$ ipython --no-banner

In [1]: import numpy as np

In [2]: from numpy import linalg as LA

In [3]: np.set_printoptions(precision=3, suppress=True, linewidth=100, sign=" ")

In [4]: Y = np.array([[-2], [-1], [-1], [-1]])

In [5]: W2 = np.array([[0, 3, 1, 3]])

In [6]: rng = np.random.default_rng(12)

In [7]: m1 = Y @ W2 + 0.02 * rng.normal(size=(4, 4))

In [8]: m1.round(3) + 0
Out[8]: 
array([[ 0.   , -5.979, -1.985, -5.986],
       [ 0.032, -3.024, -1.013, -3.026],
       [-0.002, -2.98 , -1.   , -2.99 ],
       [-0.038, -2.997, -1.018, -2.964]])

In [9]: Y = m1 + rng.integers(-2, 3, (4, 1)) @ rng.integers(-2, 3, (1, 4))

In [10]: Y
Out[10]: 
array([[-2.   , -7.979, -1.985, -9.986],
       [ 0.032, -3.024, -1.013, -3.026],
       [-1.002, -3.98 , -1.   , -4.99 ],
       [-2.038, -4.997, -1.018, -6.964]])

In [11]: np.abs(Y - m1).sum(axis=1)
Out[11]: array([ 8.,  0.,  4.,  8.])

In [12]: t = np.radians(36)

In [13]: Rm = np.eye(4)

In [14]: Rm[0, 0] = Rm[2, 2] = np.cos(t)

In [15]: Rm[0, 2], Rm[2, 0] = -np.sin(t), np.sin(t)

In [16]: Rm
Out[16]: 
array([[ 0.809,  0.   , -0.588,  0.   ],
       [ 0.   ,  1.   ,  0.   ,  0.   ],
       [ 0.588,  0.   ,  0.809,  0.   ],
       [ 0.   ,  0.   ,  0.   ,  1.   ]])

In [17]: Y = m1 @ Rm.T

In [18]: np.allclose(LA.norm(m1, axis=1), LA.norm(Y, axis=1))
Out[18]: True

In [19]: np.allclose(m1 @ m1.T, Y @ Y.T)
Out[19]: True

In [20]: Y
Out[20]: 
array([[ 1.167, -5.979, -1.606, -5.986],
       [ 0.621, -3.024, -0.8  , -3.026],
       [ 0.586, -2.98 , -0.811, -2.99 ],
       [ 0.568, -2.997, -0.846, -2.964]])

In [21]: mat = np.load("dump.npy")

In [22]: mat
Out[22]: 
array([[ 0.167, -0.5  ,  0.167,  0.833],
       [-0.5  ,  0.7  ,  0.1  ,  0.5  ],
       [ 0.167,  0.1  ,  0.967, -0.167],
       [ 0.833,  0.5  , -0.167,  0.167]])

In [23]: u = np.array([-2, 1, 1, 0])

In [24]: Y = mat + np.outer(u, np.eye(4)[2])

In [25]: round(LA.det(Y) / LA.det(mat), 3), round(1 + LA.solve(mat, u)[2], 3)
Out[25]: (np.float64(1.733), np.float64(1.733))

In [26]: np.round(LA.eigvalsh(mat).min(), 3)
Out[26]: np.float64(-1.0)

In [27]: [round(float(LA.det(mat[:i, :i])), 2) + 0 for i in range(1, 5)]
Out[27]: [0.17, -0.13, -0.17, -1.0]

In [28]: np.all(LA.eigvalsh(mat) > 0)
Out[28]: np.False_

In [29]: try:
    ...:     LA.cholesky(mat)
    ...: except LA.LinAlgError as e:
    ...:     print("failed:", e)
    ...: 
failed: Matrix is not positive definite

In [30]: vals, V = LA.eig(mat)

In [31]: np.round(np.prod(vals), 3)
Out[31]: np.float64(-1.0)

In [32]: np.sort(LA.eigvals(mat @ mat))
Out[32]: array([ 1.,  1.,  1.,  1.])

In [33]: vals, V = LA.eigh(mat)

In [34]: vec = np.array([0, 1, -1, -2])

In [35]: LA.eigvalsh(mat[1:, 1:])
Out[35]: array([-0.167,  1.   ,  1.   ])

In [36]: np.round(vec @ mat @ vec, 3)
Out[36]: np.float64(-0.533)

In [37]: np.round(V * np.abs(vals) @ V.T, 3) + 0
Out[37]: 
array([[ 1.,  0.,  0.,  0.],
       [ 0.,  1.,  0.,  0.],
       [ 0.,  0.,  1.,  0.],
       [ 0.,  0.,  0.,  1.]])

In [38]: u = np.array([3, 4, 4])

In [39]: X = np.outer(rng.normal(size=22), u) + 0.3 * rng.normal(size=(22, 3))

In [40]: X
Out[40]: 
array([[ 2.26 ,  2.593,  2.81 ],
       [-0.849, -1.495, -1.957],
       [-1.596, -1.824, -2.104],
       [-0.213, -0.165, -0.622],
       [-1.447, -1.935, -2.098],
       [-1.433, -2.048, -1.701],
       [-0.794, -1.133, -0.953],
       [-2.458, -3.38 , -3.178],
       [ 2.411,  3.207,  2.604],
       [-5.353, -6.479, -6.441],
       [ 2.456,  3.496,  3.663],
       [-1.807, -2.318, -2.831],
       [-1.991, -2.113, -1.984],
       [-3.835, -5.226, -5.168],
       [-0.19 , -1.103, -0.797],
       [-0.606, -0.812, -1.444],
       [ 0.926,  0.634,  0.696],
       [-1.519, -1.91 , -2.565],
       [ 0.578,  0.398,  0.144],
       [ 5.376,  6.623,  7.084],
       [ 1.282,  1.423,  1.538],
       [-1.765, -2.28 , -1.989]])

In [41]: G = np.cov(X, rowvar=False)

In [42]: np.argsort(-X.std(axis=0).round(6), kind="stable")
Out[42]: array([ 2,  1,  0])

In [43]: G.shape
Out[43]: (3, 3)

In [44]: G
Out[44]: 
array([[ 5.437,  6.796,  6.909],
       [ 6.796,  8.588,  8.705],
       [ 6.909,  8.705,  8.948]])

In [45]: u, v = X[4], X[13]

In [46]: np.round(u @ u, 3)
Out[46]: np.float64(10.241)

In [47]: round(u @ v, 3)
Out[47]: np.float64(26.505)

In [48]: pr = (u @ v) / (u @ u) * u

In [49]: LA.matrix_rank(np.outer(u, v))
Out[49]: np.int64(1)

In [50]: np.outer(u, v)
Out[50]: 
array([[  5.549,   7.561,   7.478],
       [  7.421,  10.113,  10.002],
       [  8.045,  10.964,  10.843]])

In [51]: round(float((v - pr) @ u), 3)
Out[51]: 0.0

In [52]: pr
Out[52]: array([-3.745, -5.009, -5.43 ])

In [53]: Y = np.c_[X[:, :1] @ np.array([[2]]), np.array([-4, 4, -1, 1, 5, -2, 3, -5, -4, 4, 0, 1, -5, 5, 2, 3, -3, -4, -2, 4, -1, 0])]

In [54]: Y
Out[54]: 
array([[  4.519,  -4.   ],
       [ -1.699,   4.   ],
       [ -3.193,  -1.   ],
       [ -0.425,   1.   ],
       [ -2.894,   5.   ],
       [ -2.867,  -2.   ],
       [ -1.589,   3.   ],
       [ -4.915,  -5.   ],
       [  4.822,  -4.   ],
       [-10.707,   4.   ],
       [  4.912,   0.   ],
       [ -3.615,   1.   ],
       [ -3.981,  -5.   ],
       [ -7.669,   5.   ],
       [ -0.38 ,   2.   ],
       [ -1.213,   3.   ],
       [  1.853,  -3.   ],
       [ -3.038,  -4.   ],
       [  1.156,  -2.   ],
       [ 10.753,   4.   ],
       [  2.563,  -1.   ],
       [ -3.53 ,   0.   ]])

In [55]: LA.matrix_rank(Y)
Out[55]: np.int64(2)

In [56]: left, s, vt = LA.svd(X)

In [57]: np.argmax(s[:-1] / (s[1:] + 1e-6)) + 1
Out[57]: np.int64(1)

In [58]: Y = left[:, :1] @ np.diag(s[:1]) @ vt[:1]

In [59]: round(float(np.abs(X - Y).max()), 3)
Out[59]: 0.42

In [60]: t = np.radians(36)

In [61]: Rm = np.eye(3)

In [62]: Rm[2, 2] = Rm[1, 1] = np.cos(t)

In [63]: Rm[2, 1], Rm[1, 2] = -np.sin(t), np.sin(t)

In [64]: Rm
Out[64]: 
array([[ 1.   ,  0.   ,  0.   ],
       [ 0.   ,  0.809,  0.588],
       [ 0.   , -0.588,  0.809]])

In [65]: Y = X @ Rm.T

In [66]: LA.svd(X, compute_uv=False), LA.svd(Y, compute_uv=False)
Out[66]: (array([ 22.583,   1.302,   0.896]), array([ 22.583,   1.302,   0.896]))

In [67]: np.abs(Y - X).max(axis=0)
Out[67]: array([ 0.   ,  2.899,  5.246])

In [68]: K = np.array([[-20, 0, -15, 8, 0, 6],
    ...:     [15, -5, 25, -6, 2, -10],
    ...:     [25, -10, -5, -10, 4, 2],
    ...:     [0, 0, 0, -8, 0, -6],
    ...:     [0, 0, 0, 6, -2, 10],
    ...:     [0, 0, 0, 10, -4, -2]])

In [69]: Q, Rm = LA.qr(K)

In [70]: np.round(Q @ Rm, 3) + 0
Out[70]: 
array([[-20.,   0., -15.,   8.,   0.,   6.],
       [ 15.,  -5.,  25.,  -6.,   2., -10.],
       [ 25., -10.,  -5., -10.,   4.,   2.],
       [  0.,   0.,   0.,  -8.,   0.,  -6.],
       [  0.,   0.,   0.,   6.,  -2.,  10.],
       [  0.,   0.,   0.,  10.,  -4.,  -2.]])

In [71]: Rm.round(3) + 0
Out[71]: 
array([[ 35.355,  -9.192,  15.556, -14.142,   3.677,  -6.223],
       [  0.   ,   6.364,  10.685,   0.   ,  -2.546,  -4.274],
       [  0.   ,   0.   , -22.778,   0.   ,   0.   ,   9.111],
       [  0.   ,   0.   ,   0.   ,  14.142,  -3.677,   6.223],
       [  0.   ,   0.   ,   0.   ,   0.   ,   2.546,   4.274],
       [  0.   ,   0.   ,   0.   ,   0.   ,   0.   ,  -9.111]])

In [72]: np.trace(Q @ Q.T)
Out[72]: np.float64(6.0)

In [73]: W = np.array([[-3, 0, 1, 0],
    ...:     [-2, -1, -1, 0],
    ...:     [2, -1, 1, 3],
    ...:     [-2, 2, 1, -2],
    ...:     [0, 1, -2, -3],
    ...:     [0, 3, 1, -1]])

In [74]: b = np.array([1, -1, 6, -7])

In [75]: H = np.maximum(K @ W + b, 0)

In [76]: (H > 0).mean(axis=0)
Out[76]: array([ 0.5  ,  0.667,  0.667,  0.333])

In [77]: H
Out[77]: 
array([[ 15,  48,   0,   0],
       [ 28,   0,  31,  84],
       [  0,   4,  20,   0],
       [ 17,   0,   0,  15],
       [  0,  39,  26,   0],
       [  0,   9,  22,   0]])

In [78]: (H > 0).astype(int)
Out[78]: 
array([[ 1,  1,  0,  0],
       [ 1,  0,  1,  1],
       [ 0,  1,  1,  0],
       [ 1,  0,  0,  1],
       [ 0,  1,  1,  0],
       [ 0,  1,  1,  0]])

In [79]: W2 = np.array([[7, -8, 7], [9, -2, -9], [9, 0, 8], [6, -9, 5]])

In [80]: W @ W2
Out[80]: 
array([[-12,  24, -13],
       [-32,  18, -13],
       [ 32, -41,  46],
       [  1,  30, -34],
       [-27,  25, -40],
       [ 30,   3, -24]])

In [81]: H @ W2
Out[81]: 
array([[ 537, -216, -327],
       [ 979, -980,  864],
       [ 216,   -8,  124],
       [ 209, -271,  194],
       [ 585,  -78, -143],
       [ 279,  -18,   95]])

In [82]: (H @ W2).round(6).argmax(axis=1)
Out[82]: array([ 0,  0,  0,  0,  0,  0])

In [83]: z = rng.permutation(4)

In [84]: Y = H[:, z] * rng.choice([-1, 1], 4)

In [85]: Y
Out[85]: 
array([[ 15,   0,   0, -48],
       [ 28, -31, -84,   0],
       [  0, -20,   0,  -4],
       [ 17,   0, -15,   0],
       [  0, -26,   0, -39],
       [  0, -22,   0,  -9]])

In [86]: left, _, vt = LA.svd(H.T @ Y)

In [87]: np.round(left @ vt, 3) + 0
Out[87]: 
array([[ 1.,  0.,  0.,  0.],
       [ 0.,  0.,  0., -1.],
       [ 0., -1.,  0.,  0.],
       [ 0.,  0., -1.,  0.]])

In [88]: np.round(LA.lstsq(H, Y)[0], 3) + 0
Out[88]: 
array([[ 1.,  0.,  0.,  0.],
       [ 0.,  0.,  0., -1.],
       [ 0., -1.,  0.,  0.],
       [ 0.,  0., -1.,  0.]])

In [89]: data = np.diag(20 * np.array([0, 2, 0, 3])) + np.array([[0, 4, 3, -1], [1, 1, 1, 4], [-3, 1, 2, -3], [3, 1, 3, -3]])

In [90]: data
Out[90]: 
array([[ 0,  4,  3, -1],
       [ 1, 41,  1,  4],
       [-3,  1,  2, -3],
       [ 3,  1,  3, 57]])

In [91]: Y = data ** -1
---------------------------------------------------------------------------
ValueError                                Traceback (most recent call last)
Cell In[91], line 1
----> 1 Y = data ** -1

ValueError: Integers to negative integer powers are not allowed.

In [92]: Y = LA.inv(data)

In [93]: np.round(data @ Y, 3) + 0
Out[93]: 
array([[ 1.,  0.,  0.,  0.],
       [ 0.,  1.,  0.,  0.],
       [ 0.,  0.,  1.,  0.],
       [ 0.,  0.,  0.,  1.]])

In [94]: np.round(LA.inv(Y), 3) + 0
Out[94]: 
array([[ 0.,  4.,  3., -1.],
       [ 1., 41.,  1.,  4.],
       [-3.,  1.,  2., -3.],
       [ 3.,  1.,  3., 57.]])

In [95]: LA.det(data) * Y
Out[95]: 
array([[ 4987.,  -311., -6941.,  -256.],
       [ -225.,   501.,   135.,   -32.],
       [ 6678.,  -654.,   -58.,   160.],
       [ -610.,    42.,   366.,   352.]])

In [96]: Y = data + rng.integers(-2, 3, (4, 2)) @ rng.integers(-2, 3, (2, 4))

In [97]: Y
Out[97]: 
array([[-1,  4,  5, -1],
       [ 2, 37,  1,  4],
       [-5,  3,  5, -3],
       [ 5, -3,  1, 57]])

In [98]: np.round(LA.svd(Y - data, compute_uv=False), 3) + 0
Out[98]: array([ 7.254,  3.221,  0.   ,  0.   ])

In [99]: LA.matrix_rank(Y - data, tol=1e-8)
Out[99]: np.int64(2)

In [100]: Y - data
Out[100]: 
array([[-1,  0,  2,  0],
       [ 1, -4,  0,  0],
       [-2,  2,  3,  0],
       [ 2, -4, -2,  0]])

In [101]: u = np.array([1, 1, 1])

In [102]: np.correlate(data[1], data[3], "full")
Out[102]: array([   57,  2340,   181,   275,   136,     7,    12])

In [103]: np.convolve(data[1], u)
Out[103]: array([  1,  42,  43,  46,   5,   4])

In [104]: np.cross(data[1, :3], data[3, :3])
Out[104]: array([ 122,    0, -122])

In [105]: np.polyval(u, data[1])
Out[105]: array([    3,  1723,     3,    21])
